% ipython --no-banner

In [1]: import numpy as np

In [2]: np.set_printoptions(precision=2, suppress=True, linewidth=160, sign=" ")

In [3]: def tidy(a):
   ...:     return np.round(a, 2) + 0
   ...: 

In [4]: J = 2 * np.eye(12) + np.ones((12, 12))

In [5]: J
Out[5]: 
array([[ 3.,  1.,  1.,  1.,  1.,  1.,  1.,  1.,  1.,  1.,  1.,  1.],
       [ 1.,  3.,  1.,  1.,  1.,  1.,  1.,  1.,  1.,  1.,  1.,  1.],
       [ 1.,  1.,  3.,  1.,  1.,  1.,  1.,  1.,  1.,  1.,  1.,  1.],
       [ 1.,  1.,  1.,  3.,  1.,  1.,  1.,  1.,  1.,  1.,  1.,  1.],
       [ 1.,  1.,  1.,  1.,  3.,  1.,  1.,  1.,  1.,  1.,  1.,  1.],
       [ 1.,  1.,  1.,  1.,  1.,  3.,  1.,  1.,  1.,  1.,  1.,  1.],
       [ 1.,  1.,  1.,  1.,  1.,  1.,  3.,  1.,  1.,  1.,  1.,  1.],
       [ 1.,  1.,  1.,  1.,  1.,  1.,  1.,  3.,  1.,  1.,  1.,  1.],
       [ 1.,  1.,  1.,  1.,  1.,  1.,  1.,  1.,  3.,  1.,  1.,  1.],
       [ 1.,  1.,  1.,  1.,  1.,  1.,  1.,  1.,  1.,  3.,  1.,  1.],
       [ 1.,  1.,  1.,  1.,  1.,  1.,  1.,  1.,  1.,  1.,  3.,  1.],
       [ 1.,  1.,  1.,  1.,  1.,  1.,  1.,  1.,  1.,  1.,  1.,  3.]])

In [6]: print(np.allclose(J @ J.T, J.T @ J))
True

In [7]: np.sort(np.abs(np.fft.fft(J[0]))), tidy(np.sort(np.linalg.svd(J, compute_uv=False)))
Out[7]: 
(array([  2.,   2.,   2.,   2.,   2.,   2.,   2.,   2.,   2.,   2.,   2.,  14.]),
 array([  2.,   2.,   2.,   2.,   2.,   2.,   2.,   2.,   2.,   2.,   2.,  14.]))

In [8]: t = np.radians(90)

In [9]: Rm = np.eye(12)

In [10]: Rm[3, 3] = Rm[0, 0] = np.cos(t)

In [11]: Rm[3, 0], Rm[0, 3] = -np.sin(t), np.sin(t)

In [12]: tidy(Rm)
Out[12]: 
array([[ 0.,  0.,  0.,  1.,  0.,  0.,  0.,  0.,  0.,  0.,  0.,  0.],
       [ 0.,  1.,  0.,  0.,  0.,  0.,  0.,  0.,  0.,  0.,  0.,  0.],
       [ 0.,  0.,  1.,  0.,  0.,  0.,  0.,  0.,  0.,  0.,  0.,  0.],
       [-1.,  0.,  0.,  0.,  0.,  0.,  0.,  0.,  0.,  0.,  0.,  0.],
       [ 0.,  0.,  0.,  0.,  1.,  0.,  0.,  0.,  0.,  0.,  0.,  0.],
       [ 0.,  0.,  0.,  0.,  0.,  1.,  0.,  0.,  0.,  0.,  0.,  0.],
       [ 0.,  0.,  0.,  0.,  0.,  0.,  1.,  0.,  0.,  0.,  0.,  0.],
       [ 0.,  0.,  0.,  0.,  0.,  0.,  0.,  1.,  0.,  0.,  0.,  0.],
       [ 0.,  0.,  0.,  0.,  0.,  0.,  0.,  0.,  1.,  0.,  0.,  0.],
       [ 0.,  0.,  0.,  0.,  0.,  0.,  0.,  0.,  0.,  1.,  0.,  0.],
       [ 0.,  0.,  0.,  0.,  0.,  0.,  0.,  0.,  0.,  0.,  1.,  0.],
       [ 0.,  0.,  0.,  0.,  0.,  0.,  0.,  0.,  0.,  0.,  0.,  1.]])

In [13]: other = J @ Rm.T

In [14]: np.allclose(J @ J.T, other @ other.T)
Out[14]: True
